% python3 -q
>>> import numpy as np
>>> np.set_printoptions(precision=2, suppress=True, linewidth=140)
>>> W0 = np.diag(np.array([-3, -1, -3, 2])) + -2 * np.eye(4, k=1) + -2 * np.eye(4, k=-1)
>>> W0
array([[-3., -2.,  0.,  0.],
       [-2., -1., -2.,  0.],
       [ 0., -2., -3., -2.],
       [ 0.,  0., -2.,  2.]])
>>> # equal to its transpose
>>> rng = np.random.default_rng(518)
>>> z = rng.permutation(4)
>>> z
array([2, 1, 0, 3])
>>> other = W0[z][:, z]
>>> np.diag(other)
array([-3., -1., -3.,  2.])
>>> print(np.allclose(other, W0))
False
>>> np.trace(other)
np.float64(-5.0)
>>> vals, vecs = np.linalg.eigvalsh(W0)
Traceback (most recent call last):
  File "<python-input-12>", line 1, in <module>
    vals, vecs = np.linalg.eigvalsh(W0)
    ^^^^^^^^^^
ValueError: too many values to unpack (expected 2)
>>> vals, vecs = np.linalg.eigh(W0)
>>> np.abs(vecs[:, -1])
array([0.08, 0.24, 0.38, 0.89])
>>> np.round(vecs @ np.diag(vals) @ vecs.T, 2) + 0
array([[-3., -2.,  0.,  0.],
       [-2., -1., -2.,  0.],
       [ 0., -2., -3., -2.],
       [ 0.,  0., -2.,  2.]])
>>> np.linalg.svd(W0, compute_uv=False)
array([5.21, 3.33, 2.87, 0.68])
>>> np.round(vecs.T @ W0 @ vecs, 2) + 0
array([[-5.21,  0.  ,  0.  ,  0.  ],
       [ 0.  , -3.33,  0.  ,  0.  ],
       [ 0.  ,  0.  ,  0.68,  0.  ],
       [ 0.  ,  0.  ,  0.  ,  2.87]])
>>> print(np.abs(vecs[:, -1]).round(6).argmax())
3
>>> vals
array([-5.21, -3.33,  0.68,  2.87])
>>> other = np.array([[1, 1]])
>>> feats = other.T @ other
>>> feats
array([[1, 1],
       [1, 1]])
>>> # null space of dimension 1
>>> Uu, sig, VT = np.linalg.svd(feats)
>>> vecs = VT[:(sig > 1e-8).sum()]
>>> x0 = feats[0] + 5 * feats[1] + rng.integers(2) * np.eye(2)[0]
>>> x0
array([7., 6.])
>>> vecs.T @ vecs
array([[0.5, 0.5],
       [0.5, 0.5]])
>>> np.diag(vecs.T @ vecs)
array([0.5, 0.5])
>>> print(np.linalg.matrix_rank(np.vstack([feats, x0])))
2
>>> print(np.allclose(vecs.T @ vecs @ x0, x0))
False
>>> np.round(np.linalg.norm(x0 - vecs.T @ vecs @ x0), 2)
np.float64(0.71)
>>> vals, vecs = np.linalg.eigh(feats)
>>> print(np.linalg.eigvalsh(feats + 4 * np.eye(2)))
[4. 6.]
>>> vecs @ np.diag(vals) @ vecs.T
array([[1., 1.],
       [1., 1.]])
>>> np.abs(vecs[:, -1])
array([0.71, 0.71])
>>> print(vals.sum(), np.trace(feats))
2.0 2
>>> np.round(vecs.T @ vecs, 2) + 0
array([[1., 0.],
       [0., 1.]])
>>> (vals > 1e-8).sum(), (vals < -1e-8).sum()
(np.int64(1), np.int64(0))
>>> np.unique(vals.round(6) + 0, return_counts=True)[1]
array([1, 1])
>>> np.round(np.linalg.svd(feats, compute_uv=False), 2) + 0
array([2., 0.])
